$ python3 -q
>>> import numpy as np
>>> np.set_printoptions(precision=3, suppress=True, linewidth=140)
>>> arr = np.loadtxt("out13.csv", delimiter=",")
>>> arr
array([[ 0., -1., -1.,  5., -1.],
       [ 1.,  0., -1., -3., -3.],
       [ 1.,  1.,  0.,  2.,  0.],
       [-5.,  3., -2.,  0.,  2.],
       [ 1.,  3.,  0., -2.,  0.]])
>>> np.unravel_index(np.abs(arr).argmax(), arr.shape)
(np.int64(0), np.int64(3))
>>> arr - arr[0]
array([[ 0.,  0.,  0.,  0.,  0.],
       [ 1.,  1.,  0., -8., -2.],
       [ 1.,  2.,  1., -3.,  1.],
       [-5.,  4., -1., -5.,  3.],
       [ 1.,  4.,  1., -7.,  1.]])
>>> print(np.count_nonzero(arr))
18
>>> arr.sum(axis=0)
array([-2.,  6., -4.,  2., -2.])
>>> np.linalg.matrix_rank(arr)
np.int64(4)
>>> print(np.round(np.linalg.svd(arr, compute_uv=False), 3) + 0)
[6.729 6.729 3.117 3.117 0.   ]
>>> np.zeros(5, 5)
Traceback (most recent call last):
  File "<python-input-10>", line 1, in <module>
    np.zeros(5, 5)
    ~~~~~~~~^^^^^^
TypeError: Cannot interpret '5' as a data type
>>> print(arr.shape)
(5, 5)
>>> np.round(np.linalg.norm(arr), 3)
np.float64(10.488)
>>> np.abs(arr).max()
np.float64(5.0)
>>> mat = np.loadtxt("m.csv", delimiter=",")
>>> mat
array([[0.273, 0.273, 0.091, 0.091, 0.091, 0.182],
       [0.083, 0.25 , 0.167, 0.167, 0.167, 0.167],
       [0.154, 0.   , 0.308, 0.231, 0.154, 0.154],
       [0.   , 0.3  , 0.2  , 0.2  , 0.1  , 0.2  ],
       [0.176, 0.118, 0.118, 0.176, 0.235, 0.176],
       [0.2  , 0.2  , 0.   , 0.1  , 0.1  , 0.4  ]])
>>> A2 = mat / np.linalg.norm(mat, axis=1, keepdims=True)
>>> G = A2 @ A2.T
>>> np.linalg.norm(A2, axis=1)
array([1., 1., 1., 1., 1., 1.])
>>> print(G[1])
[0.863 1.    0.774 0.962 0.906 0.769]
>>> np.argwhere(np.triu(np.abs(G) > 0.95, 1))
array([[1, 3]])
>>> W = np.array([[-4, -3, -3, -4, -3, -1],
...     [0, -3, -5, 3, -2, 3],
...     [3, -3, -2, -3, 2, -2],
...     [-2, 1, -3, -4, 1, 3],
...     [0, -1, 3, -4, -4, 4],
...     [-4, -2, 0, 3, -5, -3]])
>>> b = np.array([1, 2, -3, 3, 2, 3])
>>> act = np.maximum(mat @ W + b, 0)
>>> (act > 0).mean(axis=0)
array([0.5  , 0.667, 0.   , 1.   , 0.5  , 1.   ])
>>> cent = np.array([[0, 2, -1],
...     [-1, -3, -1],
...     [5, 5, 1],
...     [0, 3, 1],
...     [-5, -5, -4],
...     [0, -2, 4]])
>>> (act @ cent).round(6).argmax(axis=1)
array([2, 2, 2, 2, 2, 2])
>>> f, v = mat[5], mat[3]
>>> f @ v
np.float64(0.17)
>>> f @ f
np.float64(0.26)
>>> pr = (f @ v) / (f @ f) * f
>>> pr
array([0.131, 0.131, 0.   , 0.065, 0.065, 0.262])
>>> np.round(np.linalg.norm(f + v) ** 2 + np.linalg.norm(f - v) ** 2, 3)
np.float64(0.96)
>>> np.outer(f, v)
array([[0.  , 0.06, 0.04, 0.04, 0.02, 0.04],
       [0.  , 0.06, 0.04, 0.04, 0.02, 0.04],
       [0.  , 0.  , 0.  , 0.  , 0.  , 0.  ],
       [0.  , 0.03, 0.02, 0.02, 0.01, 0.02],
       [0.  , 0.03, 0.02, 0.02, 0.01, 0.02],
       [0.  , 0.12, 0.08, 0.08, 0.04, 0.08]])
>>> v - pr
array([-0.131,  0.169,  0.2  ,  0.135,  0.035, -0.062])
>>> def softmax(z):
...     e = np.exp(z - z.max(axis=-1, keepdims=True))
...     return e / e.sum(axis=-1, keepdims=True)
... 
>>> softmax(10 * mat[5])
array([0.097, 0.097, 0.013, 0.036, 0.036, 0.72 ])
>>> att = mat @ mat.T / np.sqrt(6)
>>> softmax(att)[5] @ mat
array([0.148, 0.191, 0.146, 0.16 , 0.141, 0.214])
>>> softmax(att)
array([[0.169, 0.166, 0.164, 0.166, 0.166, 0.169],
       [0.166, 0.167, 0.166, 0.168, 0.166, 0.166],
       [0.165, 0.166, 0.171, 0.166, 0.167, 0.165],
       [0.166, 0.168, 0.165, 0.17 , 0.165, 0.166],
       [0.166, 0.166, 0.167, 0.166, 0.167, 0.167],
       [0.168, 0.166, 0.163, 0.166, 0.166, 0.172]])
>>> mat.reshape(2, -1)
array([[0.273, 0.273, 0.091, 0.091, 0.091, 0.182, 0.083, 0.25 , 0.167, 0.167, 0.167, 0.167, 0.154, 0.   , 0.308, 0.231, 0.154, 0.154],
       [0.   , 0.3  , 0.2  , 0.2  , 0.1  , 0.2  , 0.176, 0.118, 0.118, 0.176, 0.235, 0.176, 0.2  , 0.2  , 0.   , 0.1  , 0.1  , 0.4  ]])
>>> T = mat.reshape(6, 2, -1)
>>> np.swapaxes(T, 1, 2)[5]
array([[0.2, 0.1],
       [0.2, 0.1],
       [0. , 0.4]])
>>> T.sum(axis=1)
array([[0.364, 0.364, 0.273],
       [0.25 , 0.417, 0.333],
       [0.385, 0.154, 0.462],
       [0.2  , 0.4  , 0.4  ],
       [0.353, 0.353, 0.294],
       [0.3  , 0.3  , 0.4  ]])
>>> A = np.loadtxt("block11.csv", delimiter=",")
>>> A
array([[-0.986,  0.164],
       [ 0.164,  0.986]])
>>> ev, V = np.linalg.eig(A)
>>> np.prod(ev)
np.float64(-1.0)
>>> np.sort(np.linalg.eigvals(np.linalg.inv(A)))
array([-1.,  1.])
>>> np.sort(np.linalg.eigvals(A @ A))
array([1., 1.])
>>> ev, V = np.linalg.eigh(A)
>>> np.abs(V[:, -1]).round(6).argmax()
np.int64(1)
>>> np.round(V.T @ A @ V, 3) + 0
array([[-1.,  0.],
       [ 0.,  1.]])
>>> np.linalg.eigvalsh(A + -3 * np.eye(2))
array([-4., -2.])
>>> print(np.linalg.eigvalsh(A @ A))
[1. 1.]
>>> (ev > 1e-8).sum(), (ev < -1e-8).sum()
(np.int64(1), np.int64(1))
>>> ev.sum(), np.trace(A)
(np.float64(0.0), np.float64(0.0))
>>> A2 = A / np.linalg.norm(A, axis=1, keepdims=True)
>>> G = A2 @ A2.T
>>> G.round(3) + 0
array([[1., 0.],
       [0., 1.]])
>>> np.argwhere(np.triu(np.abs(G) > 0.95, 1))
array([], shape=(0, 2), dtype=int64)
>>> np.degrees(np.arccos(np.clip(G[1, 0], -1, 1)))
np.float64(90.0)
>>> f = np.array([2, 2, 0, 0]) + 0.5
>>> J = np.outer(f, f) / (f @ f)
>>> J
array([[0.481, 0.481, 0.096, 0.096],
       [0.481, 0.481, 0.096, 0.096],
       [0.096, 0.096, 0.019, 0.019],
       [0.096, 0.096, 0.019, 0.019]])
>>> Uu, s, Vh = np.linalg.svd(J)
>>> np.argmax(s[:-1] / (s[1:] + 1e-6)) + 1
np.int64(1)
>>> A2 = Uu[:, :1] @ np.diag(s[:1]) @ Vh[:1]
>>> np.round(np.abs(J - A2).max(), 3)
np.float64(0.0)
>>> np.linalg.matrix_rank(J, rtol=0.05)
np.int64(1)
>>> round(float(np.linalg.norm(J, 2) / np.linalg.norm(J)), 3)
1.0
>>> np.linalg.matrix_rank(J, rtol=0.1)
np.int64(1)
>>> A2 = J / np.linalg.norm(J, axis=1, keepdims=True)
>>> G = A2 @ A2.T
>>> np.linalg.norm(A2, axis=1)
array([1., 1., 1., 1.])
>>> print((np.abs(G) > 0.9).astype(int))
[[1 1 1 1]
 [1 1 1 1]
 [1 1 1 1]
 [1 1 1 1]]
>>> x0 = np.array([2, 0, 1, 0])
>>> print(J @ x0)
[1.058 1.058 0.212 0.212]
>>> print(np.einsum("ij,j->i", J, x0))
[1.058 1.058 0.212 0.212]
>>> J @ np.eye(4)[0]
array([0.481, 0.481, 0.096, 0.096])
>>> np.sign((J @ x0).round(6))
array([1., 1., 1., 1.])
>>> np.linalg.norm(J @ x0) <= np.linalg.norm(J, 2) * np.linalg.norm(x0) + 1e-9
np.True_
>>> J @ np.ones(4)
array([1.154, 1.154, 0.231, 0.231])
>>> f = np.array([1, 2, 1, 0, 0])
>>> feats = 5 * np.eye(5) + np.outer(f, f)
>>> print(feats)
[[6. 2. 1. 0. 0.]
 [2. 9. 2. 0. 0.]
 [1. 2. 6. 0. 0.]
 [0. 0. 0. 5. 0.]
 [0. 0. 0. 0. 5.]]
>>> ev, V = np.linalg.eigh(feats)
>>> x0 = np.array([1, -1, 2, -2, -2])
>>> (np.sign(V[:, -1].round(6)) == np.sign(V[0, -1].round(6))).astype(int)
array([1, 1, 1, 0, 0])
>>> V * np.abs(ev) @ V.T
array([[6., 2., 1., 0., 0.],
       [2., 9., 2., 0., 0.],
       [1., 2., 6., 0., 0.],
       [0., 0., 0., 5., 0.],
       [0., 0., 0., 0., 5.]])
>>> x0 @ feats @ x0
np.float64(71.0)
>>> np.linalg.eigvalsh(feats[1:, 1:])
array([ 5.,  5.,  5., 10.])
>>> x0 = np.ones(5)
>>> for _ in range(4):
...     x0 = feats @ x0
...     x0 /= np.linalg.norm(x0)
...     print(round(x0 @ feats @ x0, 3))
... 
10.081
10.784
10.954
10.99
>>> round(np.linalg.eigvalsh(feats)[-1], 3)
np.float64(11.0)
>>> (feats != 0).astype(int)
array([[1, 1, 1, 0, 0],
       [1, 1, 1, 0, 0],
       [1, 1, 1, 0, 0],
       [0, 0, 0, 1, 0],
       [0, 0, 0, 0, 1]])
>>> rng = np.random.default_rng(84629)
>>> A2 = feats + rng.integers(-2, 3, (5, 1)) @ rng.integers(-2, 3, (1, 5))
>>> A2
array([[ 6.,  2.,  1.,  0.,  0.],
       [ 4., 10.,  3.,  1.,  0.],
       [-3.,  0.,  4., -2.,  0.],
       [ 2.,  1.,  1.,  6.,  0.],
       [ 2.,  1.,  1.,  1.,  5.]])
>>> print(np.abs(A2 - feats).sum(axis=1))
[ 0.  5. 10.  5.  5.]
>>> Lm = np.linalg.cholesky(feats)
>>> print(np.linalg.eigvalsh(feats).min() > 0)
True
>>> print(feats / np.sqrt(np.outer(np.diag(feats), np.diag(feats))))
[[1.    0.272 0.167 0.    0.   ]
 [0.272 1.    0.272 0.    0.   ]
 [0.167 0.272 1.    0.    0.   ]
 [0.    0.    0.    1.    0.   ]
 [0.    0.    0.    0.    1.   ]]
>>> print(Lm)
[[2.449 0.    0.    0.    0.   ]
 [0.816 2.887 0.    0.    0.   ]
 [0.408 0.577 2.345 0.    0.   ]
 [0.    0.    0.    2.236 0.   ]
 [0.    0.    0.    0.    2.236]]
>>> round(float(np.prod(np.diag(Lm)) ** 2), 3), round(float(np.linalg.det(feats)), 3)
(6875.0, 6875.0)
>>> K = np.loadtxt("dump.csv", delimiter=",")
>>> K
array([[ 0., -1.,  0.],
       [-1.,  0.,  0.],
       [ 0.,  0.,  0.]])
>>> print(K @ K)
[[1. 0. 0.]
 [0. 1. 0.]
 [0. 0. 0.]]
>>> np.round(np.linalg.det(K), 3)
np.float64(0.0)
>>> print(np.flatnonzero(np.linalg.matrix_power((K != 0) + (K.T != 0) + np.eye(3), 3)[1]))
[0 1]
>>> (K != 0).astype(int)
array([[0, 1, 0],
       [1, 0, 0],
       [0, 0, 0]])
>>> np.linalg.norm(K, axis=0)
array([1., 1., 0.])
>>> np.all(np.linalg.eigvalsh(A) > 0)
np.False_
>>> try:
...     np.linalg.cholesky(A)
... except np.linalg.LinAlgError as e:
...     print(repr(e))
... 
LinAlgError('Matrix is not positive definite')
>>> X = np.array([[0, 3, 1], [3, 3, 0], [2, 2, 1], [2, 3, 0]])
>>> X[:, 2] = -1 * X[:, 1]
>>> print(X)
[[ 0  3 -3]
 [ 3  3 -3]
 [ 2  2 -2]
 [ 2  3 -3]]
>>> r = np.linalg.matrix_rank(arr)
>>> r
np.int64(4)
>>> N = np.linalg.svd(arr)[2][r:].T
>>> N[:, 0] / N[np.abs(N[:, 0]).round(6).argmax(), 0]
array([-0.5  ,  0.25 ,  1.   ,  0.125, -0.625])
>>> [int(np.linalg.matrix_rank(arr[:i])) for i in range(1, len(arr) + 1)]
[1, 2, 3, 4, 4]
>>> np.allclose(arr @ N, 0)
True
>>> np.linalg.matrix_rank(arr.T @ arr), np.linalg.matrix_rank(arr @ arr.T)
(np.int64(4), np.int64(4))
>>> x0 = np.array([3, 5, 3])
>>> h = np.maximum(X @ x0, 0)
>>> np.tanh(X @ x0)
array([1., 1., 1., 1.])
>>> np.flatnonzero(h > 1e-9)
array([0, 1, 2, 3])
>>> A2 = np.array([[-1, 3, 1], [1, -3, -2], [-1, 2, 1]])
>>> cent = np.array([[1]])
>>> m1 = np.block([[A2, np.zeros((3, 1))], [np.zeros((1, 3)), cent]])
>>> print(m1)
[[-1.  3.  1.  0.]
 [ 1. -3. -2.  0.]
 [-1.  2.  1.  0.]
 [ 0.  0.  0.  1.]]
>>> np.round(np.linalg.det(m1[::-1]), 3)
np.float64(1.0)
>>> round(float(np.linalg.det(m1.T)), 3)
1.0
>>> np.linalg.eigvals(m1)
array([-2.414,  0.414, -1.   ,  1.   ])
>>> f, v = m1[3], m1[0]
>>> f @ f
np.float64(1.0)
>>> f @ v
np.float64(0.0)
>>> pr = (f @ v) / (f @ f) * f
>>> np.linalg.matrix_rank(np.outer(f, v))
np.int64(1)
>>> round(np.linalg.norm(f + v) ** 2 + np.linalg.norm(f - v) ** 2, 3)
np.float64(24.0)
>>> print(np.outer(f, v))
[[-0.  0.  0.  0.]
 [-0.  0.  0.  0.]
 [-0.  0.  0.  0.]
 [-1.  3.  1.  0.]]
>>> (v - pr) @ f
np.float64(0.0)
>>> print(v - pr)
[-1.  3.  1.  0.]
